$ ipython --no-banner

In [1]: import numpy as np

In [2]: import numpy.linalg as la

In [3]: np.set_printoptions(precision=2, suppress=True, linewidth=120, legacy="1.25")

In [4]: A = np.array([[0, 2], [0, 0]])

In [5]: U, s, VT = la.svd(A)

In [6]: V = VT[:(s > 1e-8).sum()]

In [7]: rng = np.random.default_rng(586215)

In [8]: vec = A[0] + 2 * A[1] + rng.integers(2) * np.eye(2)[0]

In [9]: vec
Out[9]: array([1., 2.])

In [10]: np.diag(V.T @ V)
Out[10]: array([0., 1.])

In [11]: np.allclose(V.T @ V @ vec, vec)
Out[11]: False

In [12]: V.T @ V
Out[12]: 
array([[0., 0.],
       [0., 1.]])

In [13]: A.reshape(-1, 2)
Out[13]: 
array([[0, 2],
       [0, 0]])

In [14]: A.reshape(2, -1)
Out[14]: 
array([[0, 2],
       [0, 0]])

In [15]: A.ravel(order="F")
Out[15]: array([0, 0, 2, 0])

In [16]: t3 = A.reshape(2, 2, -1)

In [17]: t3[:, 0]
Out[17]: 
array([[0],
       [0]])

In [18]: np.swapaxes(t3, 1, 2)[0]
Out[18]: array([[0, 2]])

In [19]: t3.sum(axis=1)
Out[19]: 
array([[2],
       [0]])

In [20]: t3.transpose(1, 0, 2)
Out[20]: 
array([[[0],
        [0]],

       [[2],
        [0]]])

In [21]: np.einsum("ihd,ihd->ih", t3, t3)
Out[21]: 
array([[0, 4],
       [0, 0]])

In [22]: np.einsum("ihd,jhd->hij", t3, t3).shape
Out[22]: (2, 2, 2)

In [23]: la.matrix_rank(A - A[0, 0] * np.eye(2))
Out[23]: 1

In [24]: la.matrix_power(A - np.diag(np.diag(A)), 2)
Out[24]: 
array([[0, 0],
       [0, 0]])

In [25]: A @ A
Out[25]: 
array([[0, 0],
       [0, 0]])

In [26]: [int(la.matrix_rank(la.matrix_power(A, p))) for p in range(1, 3)]
Out[26]: [1, 0]

In [27]: round(float(la.eigvals(A).sum().real), 2)
Out[27]: 0.0

In [28]: np.einsum("ij,ji->", A, A)
Out[28]: 0

In [29]: np.kron(np.eye(2, dtype=int), A)
Out[29]: 
array([[0, 2, 0, 0],
       [0, 0, 0, 0],
       [0, 0, 0, 2],
       [0, 0, 0, 0]])

In [30]: np.einsum("ii->", A)
Out[30]: 0

In [31]: U, s, VT = la.svd(A, full_matrices=False)

In [32]: U.T @ U
Out[32]: 
array([[1., 0.],
       [0., 1.]])

In [33]: X = np.load("out11.npy")

In [34]: X
Out[34]: 
array([[-0.24,  5.7 ,  1.7 ],
       [-7.71, -3.64, -7.64],
       [-0.37,  5.54,  1.54],
       [ 2.03,  8.54,  4.54],
       [ 2.35,  8.93,  4.93],
       [-2.57,  2.78, -1.22],
       [-3.89,  1.13, -2.87],
       [ 3.69, 10.61,  6.61],
       [-3.85,  1.18, -2.82],
       [ 3.18,  9.97,  5.97],
       [ 2.45,  9.06,  5.06]])

In [35]: U, s, VT = la.svd(X)

In [36]: s.round(2) + 0
Out[36]: array([27.89, 11.07,  0.  ])

In [37]: B = U[:, :2] @ np.diag(s[:2]) @ VT[:2]

In [38]: B
Out[38]: 
array([[-0.24,  5.7 ,  1.7 ],
       [-7.71, -3.64, -7.64],
       [-0.37,  5.54,  1.54],
       [ 2.03,  8.54,  4.54],
       [ 2.35,  8.93,  4.93],
       [-2.57,  2.78, -1.22],
       [-3.89,  1.13, -2.87],
       [ 3.69, 10.61,  6.61],
       [-3.85,  1.18, -2.82],
       [ 3.18,  9.97,  5.97],
       [ 2.45,  9.06,  5.06]])

In [39]: np.round(np.abs(X - B).max(), 2)
Out[39]: 0.0

In [40]: rank = la.matrix_rank(B)

In [41]: rank
Out[41]: 2

In [42]: N = la.svd(B)[2][rank:].T

In [43]: N @ N.T
Out[43]: 
array([[ 0.38,  0.15, -0.46],
       [ 0.15,  0.06, -0.18],
       [-0.46, -0.18,  0.55]])

In [44]: np.round(B @ N, 2) + 0
Out[44]: 
array([[0.],
       [0.],
       [0.],
       [0.],
       [0.],
       [0.],
       [0.],
       [0.],
       [0.],
       [0.],
       [0.]])

In [45]: N.shape
Out[45]: (3, 1)

In [46]: la.matrix_rank(B.T @ B), la.matrix_rank(B @ B.T)
Out[46]: (2, 2)

In [47]: lab = X[:, 0] > np.median(X[:, 0])

In [48]: f = X[lab].mean(axis=0) - X[~lab].mean(axis=0)

In [49]: lab.astype(int)
Out[49]: array([0, 0, 0, 1, 1, 0, 0, 1, 0, 1, 1])

In [50]: np.round((((X - X.mean(axis=0)) @ f > 0) == lab).mean(), 2)
Out[50]: 0.82

In [51]: np.argsort(-np.abs(f).round(6), kind="stable")
Out[51]: array([1, 2, 0])

In [52]: f
Out[52]: array([5.85, 7.31, 7.31])

In [53]: M = np.array([[-2, -4, 5], [-4, 2, -4], [5, -4, 2]])

In [54]: round(float(la.eigvalsh(M).min()), 2)
Out[54]: -5.62

In [55]: [round(float(la.det(M[:i, :i])), 2) + 0 for i in range(1, 4)]
Out[55]: [-2.0, -20.0, 102.0]

In [56]: vec = np.array([0, -1, -2])

In [57]: rhs = M @ vec

In [58]: rhs
Out[58]: array([-6,  6,  0])

In [59]: la.solve(M, rhs)
Out[59]: array([ 0., -1., -2.])

In [60]: la.solve(M, rhs + M[:, 0])
Out[60]: array([ 1., -1., -2.])

In [61]: U, s, VT = la.svd(M, full_matrices=False)

In [62]: (s > 1e-8).sum()
Out[62]: 3

In [63]: np.abs(VT[0])
Out[63]: array([0.48, 0.6 , 0.64])

In [64]: np.round(VT @ VT.T, 2) + 0
Out[64]: 
array([[1., 0., 0.],
       [0., 1., 0.],
       [0., 0., 1.]])

In [65]: np.round(U.T @ M @ VT.T, 2) + 0
Out[65]: 
array([[9.53, 0.  , 0.  ],
       [0.  , 5.62, 0.  ],
       [0.  , 0.  , 1.9 ]])

In [66]: np.abs(U[:, 0]).round(6).argmax()
Out[66]: 2

In [67]: ev, V = la.eig(M)

In [68]: np.sort(la.eigvals(la.inv(M)))
Out[68]: array([-0.53, -0.18,  0.1 ])

In [69]: np.sort(la.eigvals(M.T))
Out[69]: array([-5.62, -1.9 ,  9.53])

In [70]: B = M / np.sqrt((M ** 2).mean(axis=1, keepdims=True))

In [71]: B[2]
Out[71]: array([ 1.29, -1.03,  0.52])

In [72]: la.matrix_rank(M - M.mean(axis=1, keepdims=True))
Out[72]: 2

In [73]: J = np.loadtxt("case3.csv", delimiter=",")

In [74]: J
Out[74]: 
array([[  7.1 ,  -2.45,  16.61],
       [ -0.49,   9.99,  -9.56],
       [ -9.61,   0.72,  13.13],
       [-10.54,   0.33, -20.36],
       [  7.87, -15.73,  13.66],
       [ 10.96,   7.92, -16.83],
       [-13.85,   2.47,  -6.2 ],
       [ -1.17,   4.86, -25.03],
       [ -5.02, -15.07, -24.54],
       [ 13.25,   2.68, -15.54],
       [ 15.84,  -0.79,   8.66],
       [ -4.96,  13.88,  32.7 ],
       [  1.3 ,   1.34,  14.78],
       [  9.95, -22.29,  -3.7 ],
       [ 10.66,   6.47,   9.51],
       [ 21.79,   4.3 , -11.81],
       [ -4.03,  -0.75, -12.78],
       [-15.57, -20.7 ,  13.66],
       [ -3.66,  15.04,  55.02],
       [  1.49,  -1.04,   3.11],
       [ -1.56,   9.36,  17.08],
       [  0.52, -13.25,  -0.71],
       [  0.47, -21.24, -10.8 ],
       [  3.52,  -9.72, -32.74],
       [ 13.09, -30.07, -24.04],
       [ 11.71,  -4.06, -21.43],
       [ -1.05,   1.82, -25.3 ]])

In [75]: Xs = (J - J.mean(axis=0)) / J.std(axis=0)

In [76]: Xs.std(axis=0)
Out[76]: array([1., 1., 1.])

In [77]: c = la.lstsq(np.delete(Xs, 2, axis=1), Xs[:, 2])[0]

In [78]: np.abs(c).argmax()
Out[78]: 1
